>>> import numpy as np
>>> np.set_printoptions(precision=2, suppress=True, linewidth=100)
>>> X = np.load("m.npy")
>>> X
array([[-0.6,  1.2,  1.2, -0.2, -0.1],
       [ 0.3,  0.9,  0.1, -0.2, -1.3],
       [ 0.4, -0.2, -1.5, -0.2,  1.3],
       [-1.8, -1.3, -0.5, -1.6,  0.2],
       [-0.6, -0.2,  0.1,  0.1, -0.3],
       [ 0.2, -1.5,  0.2, -0.3,  0.6]])
>>> W = np.array([[2, 2, 2, 1, 2, -2],
...     [1, -2, -1, 2, 0, 2],
...     [-2, -1, 0, -2, 0, 1],
...     [1, 1, 1, 1, -1, 1],
...     [0, -1, 1, 1, -2, -1]])
>>> c = np.array([4, 4, 0, 0, 5, 9])
>>> hid = np.maximum(X @ W + c, 0)
>>> np.linalg.matrix_rank(hid)
np.int64(6)
>>> (hid > 0).astype(int)
array([[1, 0, 0, 0, 1, 1],
       [1, 1, 0, 1, 1, 1],
       [1, 1, 1, 1, 1, 1],
       [0, 1, 0, 0, 1, 1],
       [1, 1, 0, 0, 1, 1],
       [1, 1, 1, 0, 1, 1]])
>>> basis = np.array([[0, 1, 0], [1, 0, 3], [1, 3, 0], [3, 0, 1], [2, 2, 2], [0, 0, 3]])
>>> W @ basis
array([[11, 12,  5],
       [ 3, -2,  2],
       [-7, -2, -2],
       [ 3,  2,  5],
       [-1, -1, -9]])
>>> other = np.c_[X[:, :3] @ np.array([[-1, 1, 1], [3, 2, 2], [0, -2, 0]]), np.array([2, 1, 1, 3, 2, 3])]
>>> other.round(2) + 0
array([[ 4.2, -0.6,  1.8,  2. ],
       [ 2.4,  1.9,  2.1,  1. ],
       [-1. ,  3. ,  0. ,  1. ],
       [-2.1, -3.4, -4.4,  3. ],
       [ 0. , -1.2, -1. ,  2. ],
       [-4.7, -3.2, -2.8,  3. ]])
>>> np.linalg.matrix_rank(other)
np.int64(4)
>>> np.linalg.matrix_rank(np.c_[X, other])
np.int64(6)
>>> J = np.load("block5.npy")
>>> J.round(2) + 0
array([[ 0.58, -0.05,  2.66, -0.19,  1.24],
       [ 0.69,  2.83,  0.  ,  0.69, -0.1 ],
       [-0.92, -0.46,  0.43,  2.78, -0.09],
       [ 2.65, -0.84, -0.67,  0.85,  0.31],
       [ 0.58, -0.21,  1.12, -0.11, -2.71]])
>>> P = np.triu(np.array([[3, -2, 1, -5, 0],
...     [-9, -8, 1, 3, -9],
...     [-4, -2, 8, 8, 5],
...     [1, -8, -5, -4, 5],
...     [2, -4, 5, 1, -5]]), 1) + np.eye(5)
>>> other = P @ J @ np.linalg.inv(P)
>>> np.round(np.linalg.det(other), 2)
np.float64(-243.0)
>>> np.poly(other)
array([  1.  ,  -1.98,  -1.51,  -4.54, -53.46, 243.  ])
>>> round(float(np.trace(other)), 2), round(np.trace(J), 2)
(1.98, np.float64(1.98))
>>> T = np.stack([J, 2 * J, J[::-1]])
>>> np.linalg.norm(T, axis=(1, 2))
array([ 6.71, 13.42,  6.71])
>>> np.einsum("bij,cij->bc", T, T)
array([[ 45.,  90.,   9.],
       [ 90., 180.,  18.],
       [  9.,  18.,  45.]])
>>> q, R = np.linalg.qr(J)
>>> q.shape, R.shape
((5, 5), (5, 5))
>>> r0 = np.array([0, -1, 0, 3, 0])
>>> other = J + np.outer(r0, np.eye(5)[0])
>>> np.linalg.matrix_rank(np.linalg.inv(other) - np.linalg.inv(J), tol=1e-8)
np.int64(1)
>>> round(np.linalg.det(other) / np.linalg.det(J), 2), np.round(1 + np.linalg.solve(J, r0)[0], 2)
(np.float64(1.81), np.float64(1.81))
>>> rng = np.random.default_rng(714)
>>> F = rng.normal(size=(19, 3)) + 20 * np.array([1, 2, 1])
>>> F
array([[20.48, 41.13, 20.55],
       [20.83, 39.7 , 18.55],
       [21.47, 39.55, 21.23],
       [18.3 , 39.13, 21.4 ],
       [20.08, 40.47, 19.29],
       [20.04, 40.49, 19.94],
       [21.56, 40.4 , 20.03],
       [19.56, 38.66, 20.41],
       [18.93, 42.45, 20.41],
       [18.48, 40.86, 19.68],
       [19.66, 40.14, 20.76],
       [19.82, 38.83, 19.71],
       [19.56, 39.6 , 21.38],
       [20.77, 40.23, 21.  ],
       [20.66, 39.82, 21.13],
       [20.54, 38.82, 18.45],
       [19.72, 39.58, 19.17],
       [20.17, 41.23, 20.41],
       [20.35, 40.28, 19.68]])
>>> cen = F - F.mean(axis=0)
>>> evecs = np.linalg.svd(cen)[2][:1]
>>> other = cen - cen @ evecs.T @ evecs
>>> (cen @ evecs.T).std(axis=0)
array([0.98])
>>> np.linalg.norm(other, axis=1).round(6).argmax()
np.int64(3)
>>> np.diag(evecs.T @ evecs)
array([0.21, 0.52, 0.26])
>>> x = np.array([3, 0, 1])
>>> y = F @ x
>>> np.round(np.linalg.lstsq(F, y)[0], 2) + 0
array([3., 0., 1.])
>>> np.round(np.linalg.solve(F.T @ F, F.T @ y), 2) + 0
array([3., 0., 1.])
>>> y = y + 0.05 * rng.normal(size=19)
>>> y
array([81.96, 81.05, 85.62, 76.29, 79.57, 80.04, 84.82, 79.11, 77.19, 75.13, 79.78, 79.06, 80.01,
       83.23, 83.18, 80.1 , 78.25, 80.91, 80.7 ])
>>> c, *_ = np.linalg.lstsq(F, y)
>>> np.round(np.linalg.norm(y - F @ c), 2)
np.float64(0.23)
>>> [round(float(np.linalg.norm(np.linalg.solve(F.T @ F + lam * np.eye(3), F.T @ y))), 2) for lam in (0, 1, 10, 100)]
[3.17, 3.03, 2.31, 1.67]
>>> labels = F[:, 0] > np.median(F[:, 0])
>>> r0 = F[labels].mean(axis=0) - F[~labels].mean(axis=0)
>>> r0
array([ 1.34,  0.11, -0.1 ])
>>> other = np.c_[F[:, :2] @ np.array([[5, 1], [5, -3]]), np.array([8, 0, 5, 6, 8, 8, 6, 0, 9, 6, 9, 9, 1, 6, 5, 9, 3, 4, 8])]
>>> other
array([[ 308.01, -102.9 ,    8.  ],
       [ 302.67,  -98.27,    0.  ],
       [ 305.09,  -97.18,    5.  ],
       [ 287.18,  -99.1 ,    6.  ],
       [ 302.73, -101.32,    8.  ],
       [ 302.68, -101.44,    8.  ],
       [ 309.79,  -99.66,    6.  ],
       [ 291.08,  -96.41,    0.  ],
       [ 306.9 , -108.4 ,    9.  ],
       [ 296.71, -104.1 ,    6.  ],
       [ 298.98, -100.76,    9.  ],
       [ 293.27,  -96.67,    9.  ],
       [ 295.77,  -99.23,    1.  ],
       [ 304.97,  -99.91,    6.  ],
       [ 302.36,  -98.8 ,    5.  ],
       [ 296.8 ,  -95.91,    9.  ],
       [ 296.48,  -99.02,    3.  ],
       [ 307.02, -103.53,    4.  ],
       [ 303.11, -100.48,    8.  ]])
>>> np.round(np.linalg.norm(other - F @ np.linalg.lstsq(F, other)[0], axis=0), 2) + 0
array([ 0.  ,  0.  , 12.14])
>>> np.linalg.matrix_rank(other)
np.int64(3)
>>> W0 = np.load("test13.npy")
>>> W0
array([[ 4.  ,  5.91, -0.02,  4.02,  6.92],
       [ 4.02,  5.91,  0.01,  3.89,  7.02],
       [ 3.97,  6.01,  0.08,  3.93,  6.89],
       [ 4.01,  5.99, -0.11,  3.93,  7.02],
       [ 3.99,  5.98,  0.05,  4.03,  7.01],
       [ 3.99,  6.02,  0.02,  4.02,  6.97],
       [ 3.97,  5.95, -0.01,  4.1 ,  6.99],
       [-0.03, -4.02, -5.  ,  8.03, -2.02],
       [ 0.04, -3.95, -4.99,  8.03, -2.01],
       [-0.01, -3.96, -5.03,  7.96, -1.95],
       [-0.01, -3.94, -5.  ,  8.08, -1.96],
       [-0.07, -4.  , -5.  ,  7.91, -2.03],
       [-0.09, -4.07, -5.02,  8.07, -2.04],
       [ 0.06, -3.96, -5.04,  8.06, -1.99],
       [ 3.01,  6.02,  5.04, -7.99, -3.97],
       [ 3.08,  6.09,  5.  , -8.  , -4.03],
       [ 3.05,  5.98,  5.13, -8.07, -4.09],
       [ 2.95,  6.02,  5.02, -7.95, -4.07],
       [ 2.97,  5.96,  5.08, -7.95, -4.05],
       [ 3.02,  6.07,  4.91, -7.95, -4.03],
       [ 3.07,  5.94,  4.98, -8.03, -4.15]])
>>> x = np.array([-1, 3, 0, 0, 0])
>>> a = np.maximum(J @ x, 0)
>>> a
array([0.  , 7.81, 0.  , 0.  , 0.  ])
>>> np.maximum(J @ x, 0) - np.maximum(-J @ x, 0)
array([-0.71,  7.81, -0.45, -5.18, -1.21])
>>> np.round(J * (a > 1e-9)[:, None], 2) + 0
array([[ 0.  ,  0.  ,  0.  ,  0.  ,  0.  ],
       [ 0.69,  2.83,  0.  ,  0.69, -0.1 ],
       [ 0.  ,  0.  ,  0.  ,  0.  ,  0.  ],
       [ 0.  ,  0.  ,  0.  ,  0.  ,  0.  ],
       [ 0.  ,  0.  ,  0.  ,  0.  ,  0.  ]])
>>> round(float(np.linalg.norm(W0, 2) / np.linalg.norm(W0)), 2)
0.79
>>> np.linalg.matrix_rank(W0, rtol=0.1)
np.int64(3)
>>> np.abs(np.linalg.svd(W0)[2][-1])
array([0.72, 0.61, 0.29, 0.08, 0.15])
>>> [round(float(x), 2) for x in np.linalg.svd(W0, compute_uv=False)[:3]]
[40.78, 28.67, 12.21]
>>> round(np.log10(np.linalg.cond(W0)))
2
>>> cen = W0 - W0.mean(axis=0)
>>> Uu, sigma, Vh = np.linalg.svd(cen, full_matrices=False)
>>> (np.sign(Uu[:, 0]) == np.sign(Uu[0, 0])).astype(int)
array([1, 1, 1, 1, 1, 1, 1, 1, 1, 1, 1, 1, 1, 1, 0, 0, 0, 0, 0, 0, 0])
>>> np.abs(Uu[:, 0]).argmax()
np.int64(16)
>>> np.round(cen.mean(axis=0), 2) + 0
array([0., 0., 0., 0., 0.])
>>> np.searchsorted(np.cumsum(sigma ** 2) / (sigma ** 2).sum(), 0.9) + 1
np.int64(2)
>>> A = np.load("dump.npy")
>>> A
array([[ 3,  3, -5],
       [ 3,  3,  3],
       [-5,  3,  3]])
>>> other = A ** -1
Traceback (most recent call last):
  File "<python-input-76>", line 1, in <module>
    other = A ** -1
            ~~^^~~~
ValueError: Integers to negative integer powers are not allowed.
>>> other = np.linalg.inv(A)
>>> np.linalg.inv(other)
array([[ 3.,  3., -5.],
       [ 3.,  3.,  3.],
       [-5.,  3.,  3.]])
>>> np.round(np.linalg.det(A) * np.linalg.det(other), 2)
np.float64(1.0)
>>> np.allclose(other, A.T)
False
>>> round(float(np.linalg.cond(A)), 2)
1.81
>>> feats = np.load("arr.npy")
>>> feats
array([[0, 0, 1, 0],
       [1, 0, 0, 0],
       [0, 1, 0, 0],
       [0, 0, 0, 1]])
>>> x = np.array([6, 4, -9, -2])
>>> y = feats @ x
>>> y
array([-9,  6,  4, -2])
>>> np.linalg.solve(feats, y + feats[:, 0])
array([ 7.,  4., -9., -2.])
>>> w, evecs = np.linalg.eigh(A)
>>> x = np.array([0, 9, 0])
>>> evecs * np.abs(w) @ evecs.T
array([[ 6.34,  0.3 , -1.66],
       [ 0.3 ,  5.18,  0.3 ],
       [-1.66,  0.3 ,  6.34]])
>>> evecs * np.maximum(w, 0) @ evecs.T
array([[ 4.67,  1.65, -3.33],
       [ 1.65,  4.09,  1.65],
       [-3.33,  1.65,  4.67]])
>>> np.abs(A).sum(axis=1).max(), np.abs(w).max()
(np.int64(11), np.float64(8.0))
>>> feats.sum(axis=1)
array([1, 1, 1, 1])
>>> np.linalg.matrix_power(feats, 100)
array([[0, 0, 1, 0],
       [1, 0, 0, 0],
       [0, 1, 0, 0],
       [0, 0, 0, 1]])
>>> feats @ np.ones(4)
array([1., 1., 1., 1.])
>>> pr = np.eye(4)[0]
>>> for _ in range(6):
...     pr = pr @ feats
...     print(pr.round(2))
... 
[0. 0. 1. 0.]
[0. 1. 0. 0.]
[1. 0. 0. 0.]
[0. 0. 1. 0.]
[0. 1. 0. 0.]
[1. 0. 0. 0.]
>>> M = np.load("x.npy")
>>> M
array([[-4, -7,  9],
       [ 0, -3,  9],
       [ 0,  0,  0]])
>>> np.linalg.matrix_rank(M, rtol=0.1)
np.int64(2)
>>> np.linalg.cond(M) > 100
np.True_
>>> np.argsort(-np.linalg.norm(M, axis=0).round(6), kind="stable")[:3]
array([2, 1, 0])
>>> np.abs(np.diag(np.linalg.qr(M)[1])) > 1e-9
array([ True,  True, False])
>>> np.unique(M.round(6), axis=0).shape
(3, 3)
>>> round(float(np.trace(np.linalg.pinv(M) @ M)), 2)
2.0
>>> arr = np.load("sample4.npy")
>>> arr
array([[ 1.02,  2.  ,  0.  ],
       [-1.  , -1.98,  0.  ],
       [ 1.  ,  2.  ,  0.02]])
>>> q, R = np.linalg.qr(arr)
>>> np.round(q @ R, 2) + 0
array([[ 1.02,  2.  ,  0.  ],
       [-1.  , -1.98,  0.  ],
       [ 1.  ,  2.  ,  0.02]])
>>> R
array([[-1.74, -3.45, -0.01],
       [ 0.  ,  0.03,  0.01],
       [ 0.  ,  0.  ,  0.01]])
>>> np.round(np.trace(q @ q.T), 2)
np.float64(3.0)
>>> q.round(2) + 0
array([[-0.58, -0.7 ,  0.41],
       [ 0.57,  0.  ,  0.82],
       [-0.57,  0.71,  0.4 ]])
>>> (arr - arr.T) / 2
array([[ 0. ,  1.5, -0.5],
       [-1.5,  0. , -1. ],
       [ 0.5,  1. ,  0. ]])
>>> np.allclose(arr @ arr.T, arr.T @ arr)
False
>>> r0 = np.array([1, -1, 1])
>>> other = arr + np.outer(r0, np.eye(3)[2])
>>> other
array([[ 1.02,  2.  ,  1.  ],
       [-1.  , -1.98, -1.  ],
       [ 1.  ,  2.  ,  1.02]])
>>> [int(np.linalg.matrix_rank(np.linalg.matrix_power(M, p))) for p in range(1, 4)]
[2, 2, 2]
>>> M @ M
array([[ 16,  49, -99],
       [  0,   9, -27],
       [  0,   0,   0]])
>>> np.sort(np.linalg.eigvals(M))
array([-4., -3.,  0.])
